>>> import numpy as np
>>> np.set_printoptions(precision=2, suppress=True, linewidth=160, legacy="1.25")
>>> X = np.loadtxt("layer3.csv", delimiter=",")
>>> print(X)
[[ 1.09 -0.04  0.97  0.63 -0.06 -0.89 -0.77 -0.34 -0.83  1.04 -0.84  1.02  0.13 -0.64  1.01]
 [ 0.36  0.43 -0.7  -0.61  0.77 -0.07 -0.02 -0.65 -0.19 -0.39 -0.49 -0.5  -2.3  -0.5   0.76]
 [-0.55  0.12  1.42  0.27 -0.81  0.23 -0.78 -0.4  -1.62 -0.71  0.57 -0.55 -0.8   0.31 -0.79]
 [-1.    0.88  0.48 -0.12  0.44  0.73  0.41  0.36 -0.42  0.75 -1.42 -0.15  0.03  1.64  0.71]
 [-1.28  0.28 -0.24 -1.14  0.88 -0.81 -0.65  0.91 -0.87 -0.13 -0.49  0.01  0.63 -1.28 -0.42]
 [-1.19 -0.1  -0.18  0.86  0.21  1.44  0.38 -1.49 -0.09  0.33 -0.25  0.55  0.22 -1.34 -0.07]
 [-0.36  0.39 -0.34  0.48  0.13 -0.8   0.72  0.27 -0.19  1.86  0.67  0.43 -1.04  0.12 -1.37]
 [ 0.82  1.3   1.17 -0.54  0.79  1.04 -0.81  0.18  1.15  0.2   0.04  0.29 -0.1  -0.39 -1.  ]
 [-0.82  0.33  0.49  0.95 -1.32 -0.28  0.03  1.27  1.17 -0.35 -0.75 -0.12 -0.82 -0.89  0.33]
 [-1.09  0.04  0.39  0.08  0.4  -1.02 -1.19 -1.1   1.2   0.62  0.75 -0.88  0.15  0.38  0.69]
 [ 0.46  1.48 -0.08  1.53  0.84 -0.79  0.73 -0.25 -0.3  -0.8  -0.12 -1.    0.7  -0.2  -0.23]
 [ 0.    1.73 -0.45 -0.68 -1.13  0.34  0.18  0.09 -0.46  0.41  1.34  0.16  0.35 -0.41  1.18]
 [ 0.64 -0.19 -0.2  -0.54 -0.99  0.27  0.02 -0.35 -0.09  1.16 -0.93 -2.    0.42 -0.59 -0.55]
 [-0.09  0.88 -1.08 -0.22 -1.07 -0.61 -0.81 -1.06  0.26 -0.53 -1.05  0.94  0.15  0.65 -0.94]
 [ 0.18 -0.04 -1.39  1.23  0.3   0.91 -1.8   0.93 -0.39  0.37  0.21 -0.32 -0.09  0.24  0.09]]
>>> rng = np.random.default_rng(68)
>>> z = rng.permutation(15)
>>> out = X[:, z] * rng.choice([-1, 1], 15)
>>> print(out)
[[-0.13  0.34  0.83 -1.01  0.77 -0.04 -0.97 -0.06 -0.64  0.63  1.04  0.89  1.09  0.84 -1.02]
 [ 2.3   0.65  0.19 -0.76  0.02  0.43  0.7   0.77 -0.5  -0.61 -0.39  0.07  0.36  0.49  0.5 ]
 [ 0.8   0.4   1.62  0.79  0.78  0.12 -1.42 -0.81  0.31  0.27 -0.71 -0.23 -0.55 -0.57  0.55]
 [-0.03 -0.36  0.42 -0.71 -0.41  0.88 -0.48  0.44  1.64 -0.12  0.75 -0.73 -1.    1.42  0.15]
 [-0.63 -0.91  0.87  0.42  0.65  0.28  0.24  0.88 -1.28 -1.14 -0.13  0.81 -1.28  0.49 -0.01]
 [-0.22  1.49  0.09  0.07 -0.38 -0.1   0.18  0.21 -1.34  0.86  0.33 -1.44 -1.19  0.25 -0.55]
 [ 1.04 -0.27  0.19  1.37 -0.72  0.39  0.34  0.13  0.12  0.48  1.86  0.8  -0.36 -0.67 -0.43]
 [ 0.1  -0.18 -1.15  1.    0.81  1.3  -1.17  0.79 -0.39 -0.54  0.2  -1.04  0.82 -0.04 -0.29]
 [ 0.82 -1.27 -1.17 -0.33 -0.03  0.33 -0.49 -1.32 -0.89  0.95 -0.35  0.28 -0.82  0.75  0.12]
 [-0.15  1.1  -1.2  -0.69  1.19  0.04 -0.39  0.4   0.38  0.08  0.62  1.02 -1.09 -0.75  0.88]
 [-0.7   0.25  0.3   0.23 -0.73  1.48  0.08  0.84 -0.2   1.53 -0.8   0.79  0.46  0.12  1.  ]
 [-0.35 -0.09  0.46 -1.18 -0.18  1.73  0.45 -1.13 -0.41 -0.68  0.41 -0.34  0.   -1.34 -0.16]
 [-0.42  0.35  0.09  0.55 -0.02 -0.19  0.2  -0.99 -0.59 -0.54  1.16 -0.27  0.64  0.93  2.  ]
 [-0.15  1.06 -0.26  0.94  0.81  0.88  1.08 -1.07  0.65 -0.22 -0.53  0.61 -0.09  1.05 -0.94]
 [ 0.09 -0.93  0.39 -0.09  1.8  -0.04  1.39  0.3   0.24  1.23  0.37 -0.91  0.18 -0.21  0.32]]
>>> left, _, Vt = np.linalg.svd(X.T @ out)
>>> print(z)
[12  7  8 14  6  1  2  4 13  3  9  5  0 10 11]
>>> left, sigma, Vt = np.linalg.svd(out, full_matrices=False)
>>> print(np.round(np.sqrt((sigma ** 2).sum()), 2), round(float(np.linalg.norm(out)), 2))
11.62 11.62
>>> print(left.shape, sigma.shape, Vt.shape)
(15, 15) (15,) (15, 15)
>>> print((sigma > 1e-8).sum())
15
>>> print(sigma)
[3. 3. 3. 3. 3. 3. 3. 3. 3. 3. 3. 3. 3. 3. 3.]
>>> print(np.allclose(left * sigma @ Vt, out))
True
>>> out = np.array([[-1.5, -1.0],
...     [-0.4, 0.3],
...     [0.5, -0.9],
...     [-1.1, -2.0],
...     [0.9, 2.2],
...     [-0.1, -0.4],
...     [-0.3, -2.1],
...     [-0.3, 0.0],
...     [1.3, -1.9],
...     [1.9, 2.1],
...     [1.9, 0.0],
...     [0.3, -0.7],
...     [0.9, -0.2]])
>>> C = np.array([[1.1, 0.4, 0.7, -2.2, -2.2, -0.6, -0.6],
...     [2.1, 0.4, 0.4, 0.3, -0.8, -1.0, 0.5]])
>>> data = out @ C
>>> print(data)
[[-3.75 -1.   -1.45  3.    4.1   1.9   0.4 ]
 [ 0.19 -0.04 -0.16  0.97  0.64 -0.06  0.39]
 [-1.34 -0.16 -0.01 -1.37 -0.38  0.6  -0.75]
 [-5.41 -1.24 -1.57  1.82  4.02  2.66 -0.34]
 [ 5.61  1.24  1.51 -1.32 -3.74 -2.74  0.56]
 [-0.95 -0.2  -0.23  0.1   0.54  0.46 -0.14]
 [-4.74 -0.96 -1.05  0.03  2.34  2.28 -0.87]
 [-0.33 -0.12 -0.21  0.66  0.66  0.18  0.18]
 [-2.56 -0.24  0.15 -3.43 -1.34  1.12 -1.73]
 [ 6.5   1.6   2.17 -3.55 -5.86 -3.24 -0.09]
 [ 2.09  0.76  1.33 -4.18 -4.18 -1.14 -1.14]
 [-1.14 -0.16 -0.07 -0.87 -0.1   0.52 -0.53]
 [ 0.57  0.28  0.55 -2.04 -1.82 -0.34 -0.64]]
>>> # null space of dimension 5
>>> out = data / np.sqrt((data ** 2).mean(axis=1, keepdims=True))
>>> print(np.linalg.matrix_rank(out) == np.linalg.matrix_rank(data))
True
>>> print(out[8])
[-1.37 -0.13  0.08 -1.84 -0.72  0.6  -0.93]
>>> out = data + rng.integers(-2, 3, (13, 2)) @ rng.integers(-2, 3, (2, 7))
>>> print(out)
[[-3.75 -1.   -1.45  3.    4.1   1.9   0.4 ]
 [ 0.19 -1.04  1.84 -0.03  0.64  0.94 -0.61]
 [-3.34  0.84 -1.01 -2.37 -0.38 -2.4   2.25]
 [-9.41 -0.24 -1.57 -1.18  4.02 -2.34  4.66]
 [ 7.61  2.24 -1.49  1.68 -3.74 -1.74 -0.44]
 [ 3.05 -0.2  -2.23  4.1   0.54  4.46 -4.14]
 [-2.74 -1.96 -0.05  1.03  2.34  5.28 -3.87]
 [ 1.67 -0.12 -1.21  2.66  0.66  2.18 -1.82]
 [-2.56 -0.24  0.15 -3.43 -1.34  1.12 -1.73]
 [10.5  -0.4   4.17 -1.55 -5.86  2.76 -6.09]
 [ 4.09 -0.24  2.33 -3.18 -4.18  1.86 -4.14]
 [ 2.86  1.84 -6.07  5.13 -0.1   2.52 -2.53]
 [ 4.57  2.28 -5.45  3.96 -1.82  1.66 -2.64]]
>>> print(np.abs(out - data).sum(axis=1))
[ 0.  6. 11. 18. 11. 18. 11.  9.  0. 22. 11. 22. 22.]
>>> print(np.round(np.linalg.svd(out - data, compute_uv=False), 2) + 0)
[20.62 12.    0.    0.    0.    0.    0.  ]
>>> print(out - data)
[[ 0.  0.  0.  0.  0.  0.  0.]
 [ 0. -1.  2. -1.  0.  1. -1.]
 [-2.  1. -1. -1.  0. -3.  3.]
 [-4.  1.  0. -3.  0. -5.  5.]
 [ 2.  1. -3.  3.  0.  1. -1.]
 [ 4.  0. -2.  4.  0.  4. -4.]
 [ 2. -1.  1.  1.  0.  3. -3.]
 [ 2.  0. -1.  2.  0.  2. -2.]
 [ 0.  0.  0.  0.  0.  0.  0.]
 [ 4. -2.  2.  2.  0.  6. -6.]
 [ 2. -1.  1.  1.  0.  3. -3.]
 [ 4.  2. -6.  6.  0.  2. -2.]
 [ 4.  2. -6.  6.  0.  2. -2.]]
>>> feats = np.load("x.npy")
>>> print(feats)
[[-0.2  -2.    0.6  -0.9   1.14]
 [-0.5   0.2   1.6  -0.8   3.5 ]
 [-2.7   1.3   0.4   0.9   0.78]
 [-0.6   1.5   1.1  -0.7   2.02]
 [ 0.    1.4  -0.7   0.4  -1.86]
 [-0.2  -1.8   0.7  -0.7   1.15]
 [ 1.3   0.2  -0.6   0.7  -1.16]
 [ 0.6  -0.7   0.2  -1.    0.62]
 [ 0.3   1.2   1.5   0.3   3.39]
 [-0.3   0.6  -2.   -0.7  -4.51]
 [ 2.3  -0.4  -0.1   1.1  -0.57]
 [-0.9  -1.    1.   -0.1   1.64]
 [ 1.9  -0.8   0.   -0.2  -0.49]
 [ 0.7   0.1   0.5  -0.4   0.86]
 [-0.3  -0.2  -0.6  -1.1  -1.14]
 [-0.5   0.1   0.7  -0.8   1.26]
 [ 0.8  -0.9   2.1  -1.5   4.13]
 [ 1.   -0.1  -1.3   0.1  -2.81]
 [ 0.4   1.    0.1  -0.7  -0.24]
 [-1.2  -0.5  -1.2   1.2  -2.61]
 [ 1.3  -1.1  -0.1   1.4  -0.35]
 [ 0.7  -1.8  -0.1   0.   -0.23]
 [-0.4  -0.4   1.5   1.6   2.78]
 [-0.2  -0.3  -1.6   1.6  -3.53]]
>>> D = np.linalg.norm(feats[:, None] - feats[None], axis=-1)
>>> print(np.linalg.matrix_rank(D ** 2))
7
>>> print(np.unravel_index(D.round(6).argmax(), D.shape))
(9, 16)
>>> print((D + 1e9 * np.eye(24)).round(6).argmin(axis=1))
[ 5  8  3 15  6  0 10 13  1 17 20  5 10  7 18 13  1  6 13 23 10 12 11 19]
>>> print(D.shape)
(24, 24)
>>> cov = np.cov(feats, rowvar=False)
>>> print(np.round(np.corrcoef(feats.T), 2) + 0)
[[ 1.   -0.28 -0.1   0.   -0.1 ]
 [-0.28  1.   -0.06  0.07 -0.06]
 [-0.1  -0.06  1.   -0.31  1.  ]
 [ 0.    0.07 -0.31  1.   -0.32]
 [-0.1  -0.06  1.   -0.32  1.  ]]
>>> print(feats.std(axis=0))
[1.04 0.99 1.04 0.91 2.19]
>>> print(cov.shape)
(5, 5)
>>> print(np.polyfit(feats[:, 2], feats[:, 4], 1))
[ 2.1  -0.17]
>>> print(cov.round(2) + 0)
[[ 1.13 -0.3  -0.11  0.   -0.25]
 [-0.3   1.01 -0.07  0.07 -0.13]
 [-0.11 -0.07  1.12 -0.31  2.36]
 [ 0.    0.07 -0.31  0.87 -0.66]
 [-0.25 -0.13  2.36 -0.66  5.  ]]
>>> print(round(np.corrcoef(feats[:, 2], feats[:, 4])[0, 1], 2))
1.0
>>> cen = (feats - feats.mean(axis=0)) / feats.std(axis=0)
>>> print(cen.std(axis=0))
[1. 1. 1. 1. 1.]
>>> c = np.linalg.lstsq(np.delete(cen, 1, axis=1), cen[:, 1])[0]
>>> print(np.abs(c).argmax())
0
>>> print(np.round(1 - np.var(cen[:, 1] - np.delete(cen, 1, axis=1) @ c), 2))
0.09
>>> print(c)
[-0.29 -0.27  0.05  0.2 ]
>>> W1 = np.array([[3, 5], [1, 4], [2, 4], [4, 1], [5, 2]])
>>> c = np.array([5, 1])
>>> hid = np.maximum(feats @ W1 + c, 0)
>>> print(np.linalg.matrix_rank(hid))
2
>>> print((hid > 0).mean(axis=0))
[0.75 0.58]
>>> C = np.array([[1, 2], [1, -2]])
>>> print(W1 @ C)
[[ 8 -4]
 [ 5 -6]
 [ 6 -4]
 [ 5  6]
 [ 7  6]]
>>> cen = feats - feats.mean(axis=0)
>>> vecs = np.linalg.svd(cen)[2][:4]
>>> out = cen - cen @ vecs.T @ vecs
>>> print(np.round(np.cov(cen @ vecs.T, rowvar=False), 2) + 0)
[[6.24 0.   0.   0.  ]
 [0.   1.38 0.   0.  ]
 [0.   0.   0.78 0.  ]
 [0.   0.   0.   0.74]]
>>> print(round(float(np.linalg.norm(out) / np.linalg.norm(cen)), 2))
0.03
>>> mat = np.loadtxt("block3.csv", delimiter=",")
>>> print(mat)
[[1.   0.7  0.49 0.34 0.24 0.17]
 [0.7  1.   0.7  0.49 0.34 0.24]
 [0.49 0.7  1.   0.7  0.49 0.34]
 [0.34 0.49 0.7  1.   0.7  0.49]
 [0.24 0.34 0.49 0.7  1.   0.7 ]
 [0.17 0.24 0.34 0.49 0.7  1.  ]]
>>> Lm = np.linalg.cholesky(mat)
>>> print(mat / np.sqrt(np.outer(np.diag(mat), np.diag(mat))))
[[1.   0.7  0.49 0.34 0.24 0.17]
 [0.7  1.   0.7  0.49 0.34 0.24]
 [0.49 0.7  1.   0.7  0.49 0.34]
 [0.34 0.49 0.7  1.   0.7  0.49]
 [0.24 0.34 0.49 0.7  1.   0.7 ]
 [0.17 0.24 0.34 0.49 0.7  1.  ]]
>>> print(round(float(np.prod(np.diag(Lm)) ** 2), 2), round(float(np.linalg.det(mat)), 2))
0.03 0.03
>>> print(np.diag(Lm) ** 2)
[1.   0.51 0.51 0.51 0.51 0.51]
>>> Q, Rm = np.linalg.qr(mat)
>>> print(np.round(abs(Rm[0, 0]), 2), round(float(np.linalg.norm(mat[:, 0])), 2))
1.39 1.39
>>> print(Q @ Rm)
[[1.   0.7  0.49 0.34 0.24 0.17]
 [0.7  1.   0.7  0.49 0.34 0.24]
 [0.49 0.7  1.   0.7  0.49 0.34]
 [0.34 0.49 0.7  1.   0.7  0.49]
 [0.24 0.34 0.49 0.7  1.   0.7 ]
 [0.17 0.24 0.34 0.49 0.7  1.  ]]
>>> print(np.abs(np.diag(Rm)))
[1.39 0.51 0.5  0.49 0.47 0.42]
>>> print(Q.round(2) + 0)
[[-0.72  0.69  0.    0.    0.01  0.  ]
 [-0.5  -0.52  0.69  0.   -0.01 -0.01]
 [-0.35 -0.36 -0.53  0.68  0.    0.01]
 [-0.24 -0.26 -0.37 -0.56  0.65  0.  ]
 [-0.17 -0.17 -0.27 -0.39 -0.62 -0.57]
 [-0.12 -0.12 -0.18 -0.28 -0.43  0.82]]
>>> A = np.loadtxt("arr.csv", delimiter=",")
>>> print(A.round(2) + 0)
[[-0.31  0.1   0.07  0.17 -0.26  0.33  0.14  0.23 -0.42]
 [-0.48 -0.09 -0.38  0.03  0.01 -0.35  0.17 -0.3  -0.12]
 [-0.23  0.22 -0.07 -0.25  0.04 -0.07  0.01  0.48 -0.02]
 [-0.03 -0.48 -0.05 -0.05  0.35  0.27 -0.4  -0.33  0.02]
 [ 0.11  0.    0.16  0.28 -0.29  0.43 -0.17  0.12  0.13]
 [ 0.34 -0.04  0.08 -0.2  -0.29  0.12  0.57 -0.44 -0.26]
 [ 0.17 -0.28  0.33 -0.01  0.08 -0.25 -0.21  0.09 -0.65]
 [ 0.28  0.32 -0.33  0.08  0.08  0.31 -0.21 -0.13 -0.18]
 [-0.34 -0.13 -0.39  0.07 -0.26  0.31 -0.07 -0.16 -0.1 ]
 [ 0.    0.69  0.03  0.11  0.29 -0.07 -0.17 -0.33 -0.21]
 [ 0.37  0.01 -0.26  0.15 -0.43 -0.36 -0.17 -0.04  0.25]
 [ 0.11  0.04 -0.27 -0.73 -0.24  0.04 -0.32  0.1  -0.18]
 [ 0.11  0.   -0.07 -0.31  0.4   0.3   0.37  0.08  0.22]
 [-0.34  0.17  0.54 -0.32 -0.27  0.03 -0.2  -0.36  0.26]]
>>> # keeps lengths
>>> Q, vecs = np.linalg.qr(A[:, :8])[0], np.linalg.qr(A[:, 8:])[0]
>>> sigma = np.linalg.svd(Q.T @ vecs, compute_uv=False)
>>> print(sigma.round(2) + 0)
[0.]
>>> print((sigma > 0.9).sum())
0
>>> out = A / np.linalg.norm(A, axis=1, keepdims=True)
>>> cov = out @ out.T
>>> print(np.linalg.norm(out, axis=1))
[1. 1. 1. 1. 1. 1. 1. 1. 1. 1. 1. 1. 1. 1.]
>>> print(cov[1].round(2) + 0)
[ 0.    1.    0.    0.03 -0.64  0.03 -0.11 -0.22  0.46  0.07  0.   -0.08 -0.21 -0.06]
>>> print(np.argwhere(np.triu(np.abs(cov) > 0.95, 1)))
[]
>>> P = A @ np.linalg.solve(A.T @ A, A.T)
>>> print(np.diag(P))
[0.56 0.64 0.4  0.7  0.45 0.85 0.76 0.5  0.49 0.76 0.64 0.83 0.56 0.86]
>>> print(np.linalg.matrix_rank(np.eye(14) - P))
5
>>> print(P @ A[:, 3])
[ 0.17  0.03 -0.25 -0.05  0.28 -0.2  -0.01  0.08  0.07  0.11  0.15 -0.73 -0.31 -0.32]
>>> out = np.array([[3, 1, 2],
...     [1, 3, -2],
...     [-2, -1, 1],
...     [3, 1, -3],
...     [2, -2, -3],
...     [2, -2, -2],
...     [2, -2, 0],
...     [-2, -1, 2],
...     [2, -2, 2]])
>>> C = np.array([[-3, 0, -3, 0, -1, 1, -1, 2, 1, -3, 1],
...     [1, 0, -2, -1, 0, 3, -1, 0, 1, -3, 2],
...     [-1, -3, 3, -2, -3, 2, 1, -2, -2, 3, -3]])
>>> E = out @ C + 0.02 * rng.normal(size=(9, 11))
>>> print(E.round(2) + 0)
[[ -9.99  -6.02  -4.97  -5.    -8.98  10.    -1.99   1.99   0.01  -5.99  -0.99]
 [  1.99   6.   -14.98   0.97   5.01   5.98  -6.02   5.98   7.99 -17.97  12.99]
 [  4.01  -3.02  10.98  -0.98  -0.99  -2.99   3.99  -5.98  -5.    11.99  -7.01]
 [ -4.99   9.   -19.99   5.02   5.98   0.01  -7.01  11.96  10.   -21.    14.01]
 [ -4.99   8.99 -11.     8.01   6.99 -10.    -2.99   9.99   6.01  -9.03   6.98]
 [ -6.01   5.96  -8.03   6.01   4.01  -7.97  -2.     7.99   3.98  -6.     4.01]
 [ -7.96   0.03  -2.03   2.04  -2.01  -4.     0.04   3.99  -0.05   0.02  -2.  ]
 [  3.02  -6.01  14.01  -3.01  -3.97  -0.97   4.97  -8.    -7.03  14.98  -9.97]
 [-10.    -5.97   4.04  -2.    -8.04   0.01   1.98   0.    -4.02   6.    -7.99]]
>>> r0, v = E[2], E[4]
>>> print(round(r0 @ r0, 2))
426.37
>>> pr = (r0 @ v) / (r0 @ r0) * r0
>>> print(round((v - pr) @ r0, 2))
-0.0
>>> J = np.load("out19.npy")
>>> print(J)
[[ 0.06  0.06  0.02 -0.11  0.02  0.06 -0.11 -0.11  0.02 -0.02 -0.11 -0.02  0.06]
 [ 0.06  0.06  0.02 -0.11  0.02  0.06 -0.11 -0.11  0.02 -0.02 -0.11 -0.02  0.06]
 [ 0.02  0.02  0.01 -0.04  0.01  0.02 -0.04 -0.04  0.01 -0.01 -0.04 -0.01  0.02]
 [-0.11 -0.11 -0.04  0.18 -0.04 -0.11  0.18  0.18 -0.04  0.04  0.18  0.04 -0.11]
 [ 0.02  0.02  0.01 -0.04  0.01  0.02 -0.04 -0.04  0.01 -0.01 -0.04 -0.01  0.02]
 [ 0.06  0.06  0.02 -0.11  0.02  0.06 -0.11 -0.11  0.02 -0.02 -0.11 -0.02  0.06]
 [-0.11 -0.11 -0.04  0.18 -0.04 -0.11  0.18  0.18 -0.04  0.04  0.18  0.04 -0.11]
 [-0.11 -0.11 -0.04  0.18 -0.04 -0.11  0.18  0.18 -0.04  0.04  0.18  0.04 -0.11]
 [ 0.02  0.02  0.01 -0.04  0.01  0.02 -0.04 -0.04  0.01 -0.01 -0.04 -0.01  0.02]
 [-0.02 -0.02 -0.01  0.04 -0.01 -0.02  0.04  0.04 -0.01  0.01  0.04  0.01 -0.02]
 [-0.11 -0.11 -0.04  0.18 -0.04 -0.11  0.18  0.18 -0.04  0.04  0.18  0.04 -0.11]
 [-0.02 -0.02 -0.01  0.04 -0.01 -0.02  0.04  0.04 -0.01  0.01  0.04  0.01 -0.02]
 [ 0.06  0.06  0.02 -0.11  0.02  0.06 -0.11 -0.11  0.02 -0.02 -0.11 -0.02  0.06]]
>>> # columns 0 and 1 are equal
>>> r0, v = J[3], J[6]
>>> print(np.round(r0 @ v, 2))
0.18
>>> print(np.round(r0 @ r0, 2))
0.18
>>> pr = (r0 @ v) / (r0 @ r0) * r0
>>> print(np.round(np.linalg.norm(r0 + v) ** 2 + np.linalg.norm(r0 - v) ** 2, 2))
0.71
>>> print(v - pr)
[0. 0. 0. 0. 0. 0. 0. 0. 0. 0. 0. 0. 0.]
